In [1]: import numpy as np

In [2]: np.set_printoptions(suppress=True, linewidth=140)

In [3]: def rd(a):
   ...:     return np.round(a, 2) + 0
   ...: 

In [4]: W0 = np.array([[2, -1, 1], [-2, 2, 2], [-2, 2, 2], [2, 1, 1]])

In [5]: x0 = np.array([1, 1, 1])

In [6]: y = W0 @ x0

In [7]: print(rd(np.linalg.pinv(W0) @ W0))
[[1. 0. 0.]
 [0. 1. 0.]
 [0. 0. 1.]]

In [8]: print(y)
[2 2 2 4]

In [9]: print(rd(np.linalg.solve(W0.T @ W0, W0.T @ y)))
[1. 1. 1.]

In [10]: rng = np.random.default_rng(98842)

In [11]: y = y + 0.05 * rng.normal(size=4)

In [12]: print(rd(y))
[2.01 2.06 1.98 3.99]

In [13]: coef, *_ = np.linalg.lstsq(W0, y)

In [14]: print([round(float(np.linalg.norm(np.linalg.solve(W0.T @ W0 + lam * np.eye(3), W0.T @ y))), 2) for lam in (0, 1, 10, 100)])
[1.73, 1.53, 0.83, 0.16]

In [15]: print(rd(coef))
[0.99 0.99 1.02]

In [16]: P = W0 @ np.linalg.solve(W0.T @ W0, W0.T)

In [17]: print(P @ W0[:, 2])
[1. 2. 2. 1.]

In [18]: print(np.trace(P))
3.0

In [19]: print(np.allclose(P @ P, P))
True

In [20]: print(rd((np.eye(4) - P) @ W0))
[[0. 0. 0.]
 [0. 0. 0.]
 [0. 0. 0.]
 [0. 0. 0.]]

In [21]: idx = rng.permutation(3)

In [22]: B = W0[:, idx] * rng.choice([-1, 1], 3)

In [23]: print(B)
[[ 1  2  1]
 [ 2 -2 -2]
 [ 2 -2 -2]
 [ 1  2 -1]]

In [24]: U, _, vt = np.linalg.svd(W0.T @ B)

In [25]: print(idx)
[2 0 1]

In [26]: print(rd(U @ vt))
[[ 0.  1.  0.]
 [ 0.  0. -1.]
 [ 1.  0.  0.]]

In [27]: F = np.array([[3, 0, 0, 0, 0],
    ...:     [-3, -2, 0, 0, 0],
    ...:     [-1, 3, 3, 0, 0],
    ...:     [-1, 3, 1, 0, 0],
    ...:     [-1, 2, 2, 2, -2]])

In [28]: print([int(np.linalg.matrix_rank(np.linalg.matrix_power(F, p))) for p in range(1, 6)])
[4, 4, 4, 4, 4]

In [29]: print(np.linalg.matrix_rank(F - F[0, 0] * np.eye(5)))
4

In [30]: print(rd(np.sort(np.linalg.eigvals(F))))
[-2. -2.  0.  3.  3.]

In [31]: U, s, vt = np.linalg.svd(F)

In [32]: print(rd(s))
[6.38 4.51 2.47 1.36 0.  ]

In [33]: print(np.argmax(s[:-1] / (s[1:] + 1e-6)) + 1)
4

In [34]: B = U[:, :4] @ np.diag(s[:4]) @ vt[:4]

In [35]: print(np.linalg.matrix_rank(B))
4

In [36]: print(rd(np.linalg.norm(F - B) / np.linalg.norm(F)))
0.0

In [37]: print(rd(np.linalg.norm(F - B, 2)), rd(s[4]))
0.0 0.0

In [38]: print(np.linalg.matrix_rank(F, rtol=0.05))
4

In [39]: print(rd(B))
[[ 3.  0.  0.  0.  0.]
 [-3. -2.  0.  0.  0.]
 [-1.  3.  3.  0.  0.]
 [-1.  3.  1.  0.  0.]
 [-1.  2.  2.  2. -2.]]

In [40]: r = np.linalg.matrix_rank(F)

In [41]: print(r)
4

In [42]: N = np.linalg.svd(F)[2][r:].T

In [43]: print(np.linalg.matrix_rank(F.T @ F), np.linalg.matrix_rank(F @ F.T))
4 4

In [44]: print([int(np.linalg.matrix_rank(F[:i])) for i in range(1, len(F) + 1)])
[1, 2, 3, 3, 4]

In [45]: print(N.shape)
(5, 1)

In [46]: print(np.allclose(F @ N, 0))
True

In [47]: print([int(np.linalg.matrix_rank(F[:, :j + 1])) for j in range(5)])
[1, 2, 3, 4, 4]
